In [1]: import numpy as np

In [2]: import numpy.linalg as la

In [3]: np.set_printoptions(suppress=True, linewidth=200)

In [4]: rnd = lambda a: np.round(a, 2) + 0

In [5]: data, _ = la.qr(np.array([[2.1, 0.6, 0.1, -1.0, 0.3, 0.6],
   ...:     [-0.3, -0.9, 0.4, 0.6, 0.5, 0.4],
   ...:     [-0.5, 0.6, -1.5, 0.1, -1.1, -0.9],
   ...:     [-1.5, -0.4, -1.0, -0.4, -0.9, -0.6],
   ...:     [0.8, -0.3, -0.8, -0.8, -0.1, -0.2],
   ...:     [-0.1, -1.3, 0.1, 0.7, -0.4, -0.1]]))

In [6]: rnd(data)
Out[6]: 
array([[-0.76,  0.07, -0.18, -0.16,  0.26, -0.54],
       [ 0.11, -0.47,  0.1 ,  0.15, -0.62, -0.58],
       [ 0.18,  0.41, -0.63,  0.61, -0.04, -0.2 ],
       [ 0.54, -0.04, -0.38, -0.62,  0.23, -0.35],
       [-0.29, -0.27, -0.63, -0.26, -0.42,  0.45],
       [ 0.04, -0.73, -0.18,  0.35,  0.56,  0.07]])

In [7]: O, vecs = la.qr(data[:, :5])[0], la.qr(data[:, 5:])[0]

In [8]: s = la.svd(O.T @ vecs, compute_uv=False)

In [9]: rnd(la.norm(O @ O.T - vecs @ vecs.T, 2))
Out[9]: np.float64(1.0)

In [10]: (s > 0.9).sum()
Out[10]: np.int64(0)

In [11]: rnd(la.norm(data, axis=0))
Out[11]: array([1., 1., 1., 1., 1., 1.])

In [12]: rnd(data[:, 5] @ data[:, 4])
Out[12]: np.float64(0.0)

In [13]: rnd(la.svd(data, compute_uv=False))
Out[13]: array([1., 1., 1., 1., 1., 1.])

In [14]: rng = np.random.default_rng(9751)

In [15]: z = rng.permutation(6)

In [16]: z
Out[16]: array([2, 1, 5, 4, 3, 0])

In [17]: A2 = data[z][:, z]

In [18]: rnd(np.sort(np.abs(la.eigvals(A2))))
Out[18]: array([1., 1., 1., 1., 1., 1.])

In [19]: np.allclose(A2, data)
Out[19]: False

In [20]: rnd(np.diag(A2))
Out[20]: array([-0.63, -0.47,  0.07, -0.42, -0.62, -0.76])

In [21]: rnd(la.det(A2)), rnd(la.det(data[z]))
Out[21]: (np.float64(-1.0), np.float64(1.0))

In [22]: rnd(np.trace(A2))
Out[22]: np.float64(-2.84)

In [23]: x = np.array([0, -3, -2, 0, 0, 3])

In [24]: target = data @ x

In [25]: c, lr = np.zeros(6), 1 / la.norm(data, 2) ** 2

In [26]: for i in range(3):
    ...:     c -= lr * data.T @ (data @ c - target)
    ...:     if i % 1 == 0: print(i, round(la.norm(data @ c - target), 2))
    ...: 
0 0.0
1 0.0
2 0.0

In [27]: rnd(la.cond(data))
Out[27]: np.float64(1.0)

In [28]: O, r_ = la.qr(data)

In [29]: rnd(O @ r_)
Out[29]: 
array([[-0.76,  0.07, -0.18, -0.16,  0.26, -0.54],
       [ 0.11, -0.47,  0.1 ,  0.15, -0.62, -0.58],
       [ 0.18,  0.41, -0.63,  0.61, -0.04, -0.2 ],
       [ 0.54, -0.04, -0.38, -0.62,  0.23, -0.35],
       [-0.29, -0.27, -0.63, -0.26, -0.42,  0.45],
       [ 0.04, -0.73, -0.18,  0.35,  0.56,  0.07]])

In [30]: np.allclose(r_.T @ r_, data.T @ data)
Out[30]: True

In [31]: rnd(O.T @ O)
Out[31]: 
array([[1., 0., 0., 0., 0., 0.],
       [0., 1., 0., 0., 0., 0.],
       [0., 0., 1., 0., 0., 0.],
       [0., 0., 0., 1., 0., 0.],
       [0., 0., 0., 0., 1., 0.],
       [0., 0., 0., 0., 0., 1.]])

In [32]: O, _ = la.qr(np.array([[-0.7, 0.3, 0.8, 0.0, 0.1, 0.2, 1.6],
    ...:     [-0.7, -1.9, -0.4, -0.6, 0.6, -0.3, -1.0],
    ...:     [-0.2, -0.6, -0.1, 0.1, 1.9, -0.5, -1.1],
    ...:     [-0.8, 2.4, 0.6, -0.4, -0.2, 0.7, -0.6],
    ...:     [-0.6, 0.0, -0.2, 1.1, 0.5, 0.6, -1.6],
    ...:     [0.4, -2.2, 1.2, 0.4, -0.8, -1.3, 0.4],
    ...:     [-0.2, 1.5, -0.4, 1.0, 1.3, 0.7, -1.1]]))

In [33]: X = 2 * O

In [34]: rnd(X)
Out[34]: 
array([[-0.94, -0.15,  0.92,  0.06,  0.17,  1.48,  0.18],
       [-0.94, -1.27, -0.66, -0.58, -0.15, -0.36,  0.76],
       [-0.27, -0.39, -0.17,  0.16,  1.76, -0.22, -0.77],
       [-1.07,  0.88,  0.8 , -0.53, -0.01, -1.06, -0.08],
       [-0.81, -0.26, -0.29,  1.33, -0.75, -0.21, -0.91],
       [ 0.54, -0.95,  1.34,  0.63,  0.04, -0.67,  0.41],
       [-0.27,  0.68, -0.4 ,  1.09,  0.54, -0.12,  1.34]])

In [35]: def softmax(z):
    ...:     e = np.exp(z - z.max(axis=-1, keepdims=True))
    ...:     return e / e.sum(axis=-1, keepdims=True)
    ...: 

In [36]: rnd(softmax(X[1]))
Out[36]: array([0.07, 0.05, 0.1 , 0.1 , 0.16, 0.13, 0.39])

In [37]: rnd(softmax(X).sum(axis=1))
Out[37]: array([1., 1., 1., 1., 1., 1., 1.])

In [38]: rnd(softmax(10 * X[1]))
Out[38]: array([0., 0., 0., 0., 0., 0., 1.])

In [39]: S = X @ X.T / np.sqrt(7)

In [40]: rnd(softmax(S))
Out[40]: 
array([[0.43, 0.09, 0.09, 0.09, 0.09, 0.09, 0.09],
       [0.09, 0.43, 0.09, 0.09, 0.09, 0.09, 0.09],
       [0.09, 0.09, 0.43, 0.09, 0.09, 0.09, 0.09],
       [0.09, 0.09, 0.09, 0.43, 0.09, 0.09, 0.09],
       [0.09, 0.09, 0.09, 0.09, 0.43, 0.09, 0.09],
       [0.09, 0.09, 0.09, 0.09, 0.09, 0.43, 0.09],
       [0.09, 0.09, 0.09, 0.09, 0.09, 0.09, 0.43]])

In [41]: rnd(softmax(S)[1] @ X)
Out[41]: array([-0.67, -0.56, -0.07,  0.01,  0.1 , -0.23,  0.34])

In [42]: rnd(X[:, 3] @ X[:, 5])
Out[42]: np.float64(0.0)

In [43]: rnd(la.pinv(X))
Out[43]: 
array([[-0.23, -0.23, -0.07, -0.27, -0.2 ,  0.13, -0.07],
       [-0.04, -0.32, -0.1 ,  0.22, -0.06, -0.24,  0.17],
       [ 0.23, -0.16, -0.04,  0.2 , -0.07,  0.34, -0.1 ],
       [ 0.02, -0.15,  0.04, -0.13,  0.33,  0.16,  0.27],
       [ 0.04, -0.04,  0.44,  0.  , -0.19,  0.01,  0.14],
       [ 0.37, -0.09, -0.05, -0.27, -0.05, -0.17, -0.03],
       [ 0.04,  0.19, -0.19, -0.02, -0.23,  0.1 ,  0.34]])

In [44]: rnd(X.T @ X)
Out[44]: 
array([[4., 0., 0., 0., 0., 0., 0.],
       [0., 4., 0., 0., 0., 0., 0.],
       [0., 0., 4., 0., 0., 0., 0.],
       [0., 0., 0., 4., 0., 0., 0.],
       [0., 0., 0., 0., 4., 0., 0.],
       [0., 0., 0., 0., 0., 4., 0.],
       [0., 0., 0., 0., 0., 0., 4.]])

In [45]: rnd(la.svd(X, compute_uv=False))
Out[45]: array([2., 2., 2., 2., 2., 2., 2.])

In [46]: rnd(X.mean(axis=0))
Out[46]: array([-0.54, -0.21,  0.22,  0.31,  0.23, -0.17,  0.13])

In [47]: rnd(np.abs(X).max())
Out[47]: np.float64(1.76)

In [48]: X.shape
Out[48]: (7, 7)

In [49]: la.matrix_rank(X)
Out[49]: np.int64(7)

In [50]: np.count_nonzero(X)
Out[50]: np.int64(49)

In [51]: rnd(X.sum(axis=0))
Out[51]: array([-3.76, -1.45,  1.54,  2.15,  1.6 , -1.17,  0.93])

In [52]: X[:, 7]
IndexError: index 7 is out of bounds for axis 1 with size 7


In [53]: rnd(X.sum(axis=1))
Out[53]: array([ 1.72, -3.21,  0.1 , -1.07, -1.91,  1.33,  2.86])

In [54]: rnd(la.norm(X, axis=1))
Out[54]: array([2., 2., 2., 2., 2., 2., 2.])

In [55]: W1 = np.array([[2, -1, -3, -3, 2],
    ...:     [3, 3, 0, -1, -3],
    ...:     [-1, -2, 0, -1, -2],
    ...:     [0, 2, -1, -3, 3],
    ...:     [0, 2, 1, -2, 2],
    ...:     [-3, 0, -2, -2, 3],
    ...:     [-2, -2, 0, 0, -1]])

In [56]: c = np.array([-2, -1, 1, 2, 3])

In [57]: H = np.maximum(X @ W1 + c, 0)

In [58]: (H > 0).astype(int)
Out[58]: 
array([[0, 0, 1, 1, 1],
       [0, 0, 1, 1, 1],
       [0, 1, 1, 0, 1],
       [1, 1, 1, 1, 0],
       [0, 1, 1, 1, 1],
       [0, 0, 1, 0, 1],
       [0, 1, 1, 0, 1]])

In [59]: W2 = np.array([[-1, 1, 2], [-2, -1, -1], [0, 0, 2], [-2, -1, 2], [0, 2, -1]])

In [60]: (H @ W2).round(6).argmax(axis=1)
Out[60]: array([1, 2, 1, 2, 1, 1, 1])

In [61]: W1 @ W2
Out[61]: 
array([[  6,  10,  -9],
       [ -7,  -5,   4],
       [  7,  -2,   0],
       [  2,   7, -13],
       [  0,   4,  -6],
       [  7,   5, -17],
       [  6,  -2,  -1]])

In [62]: m1 = np.load("sample11.npy")

In [63]: m1
Out[63]: 
array([[5., 1., 0., 0., 0., 0., 0.],
       [0., 5., 1., 0., 0., 0., 0.],
       [0., 0., 5., 1., 0., 0., 0.],
       [0., 0., 0., 5., 1., 0., 0.],
       [0., 0., 0., 0., 5., 1., 0.],
       [0., 0., 0., 0., 0., 5., 1.],
       [0., 0., 0., 0., 0., 0., 5.]])

In [64]: # triangular, det is the product of the diagonal

In [65]: z = rng.permutation(7)

In [66]: z
Out[66]: array([0, 6, 5, 4, 2, 1, 3])

In [67]: A2 = m1[z][:, z]

In [68]: np.trace(A2)
Out[68]: np.float64(35.0)

In [69]: rnd(la.det(A2)), rnd(la.det(m1[z]))
Out[69]: (np.float64(78125.0), np.float64(-78125.0))

In [70]: rnd(np.sort(np.abs(la.eigvals(A2))))
Out[70]: array([5., 5., 5., 5., 5., 5., 5.])

In [71]: np.diag(A2)
Out[71]: array([5., 5., 5., 5., 5., 5., 5.])

In [72]: A2
Out[72]: 
array([[5., 0., 0., 0., 0., 1., 0.],
       [0., 5., 0., 0., 0., 0., 0.],
       [0., 1., 5., 0., 0., 0., 0.],
       [0., 0., 1., 5., 0., 0., 0.],
       [0., 0., 0., 0., 5., 0., 1.],
       [0., 0., 0., 0., 1., 5., 0.],
       [0., 0., 0., 1., 0., 0., 5.]])

In [73]: np.allclose(A2, m1)
Out[73]: False

In [74]: x = np.array([4, -4, 4, -4, 3, 2, -3])

In [75]: A2 @ x
Out[75]: array([ 22., -20.,  16., -16.,  12.,  13., -19.])

In [76]: (A2 * x).sum(axis=1)
Out[76]: array([ 22., -20.,  16., -16.,  12.,  13., -19.])

In [77]: A2 @ (2 * x)
Out[77]: array([ 44., -40.,  32., -32.,  24.,  26., -38.])

In [78]: A2 * x
Out[78]: 
array([[ 20.,  -0.,   0.,  -0.,   0.,   2.,  -0.],
       [  0., -20.,   0.,  -0.,   0.,   0.,  -0.],
       [  0.,  -4.,  20.,  -0.,   0.,   0.,  -0.],
       [  0.,  -0.,   4., -20.,   0.,   0.,  -0.],
       [  0.,  -0.,   0.,  -0.,  15.,   0.,  -3.],
       [  0.,  -0.,   0.,  -0.,   3.,  10.,  -0.],
       [  0.,  -0.,   0.,  -4.,   0.,   0., -15.]])

In [79]: (A2 @ x).argmax()
Out[79]: np.int64(0)

In [80]: np.prod(np.diag(m1)), rnd(la.det(m1))
Out[80]: (np.float64(78125.0), np.float64(78125.0))

In [81]: rnd(np.sort(la.eigvals(m1)))
Out[81]: array([5., 5., 5., 5., 5., 5., 5.])

In [82]: [int(la.matrix_rank(la.matrix_power(m1, p))) for p in range(1, 8)]
Out[82]: [7, 7, 7, 7, 7, 7, 7]

In [83]: la.matrix_rank(m1 - m1[0, 0] * np.eye(7))
Out[83]: np.int64(6)

In [84]: A2 = m1[0, 0] * m1[1:] - np.outer(m1[1:, 0], m1[0])

In [85]: A2
Out[85]: 
array([[ 0., 25.,  5.,  0.,  0.,  0.,  0.],
       [ 0.,  0., 25.,  5.,  0.,  0.,  0.],
       [ 0.,  0.,  0., 25.,  5.,  0.,  0.],
       [ 0.,  0.,  0.,  0., 25.,  5.,  0.],
       [ 0.,  0.,  0.,  0.,  0., 25.,  5.],
       [ 0.,  0.,  0.,  0.,  0.,  0., 25.]])

In [86]: np.flatnonzero(~A2.round(6).any(axis=1))
Out[86]: array([], dtype=int64)

In [87]: F = np.diag(np.array([-6, 5, -4, -6]))

In [88]: F
Out[88]: 
array([[-6,  0,  0,  0],
       [ 0,  5,  0,  0],
       [ 0,  0, -4,  0],
       [ 0,  0,  0, -6]])

In [89]: rnd(la.pinv(F))
Out[89]: 
array([[-0.17,  0.  ,  0.  ,  0.  ],
       [ 0.  ,  0.2 ,  0.  ,  0.  ],
       [ 0.  ,  0.  , -0.25,  0.  ],
       [ 0.  ,  0.  ,  0.  , -0.17]])

In [90]: vals, vecs = la.eig(F)

In [91]: F @ vecs[:, 0] - vals[0] * vecs[:, 0]
Out[91]: array([0., 0., 0., 0.])

In [92]: la.cholesky(F)
LinAlgError: Matrix is not positive definite


In [93]: np.all(la.eigvalsh(F) > 0)
Out[93]: np.False_

In [94]: [round(float(la.det(F[:i, :i])), 2) + 0 for i in range(1, 5)]
Out[94]: [-6.0, -30.0, 120.0, -720.0]
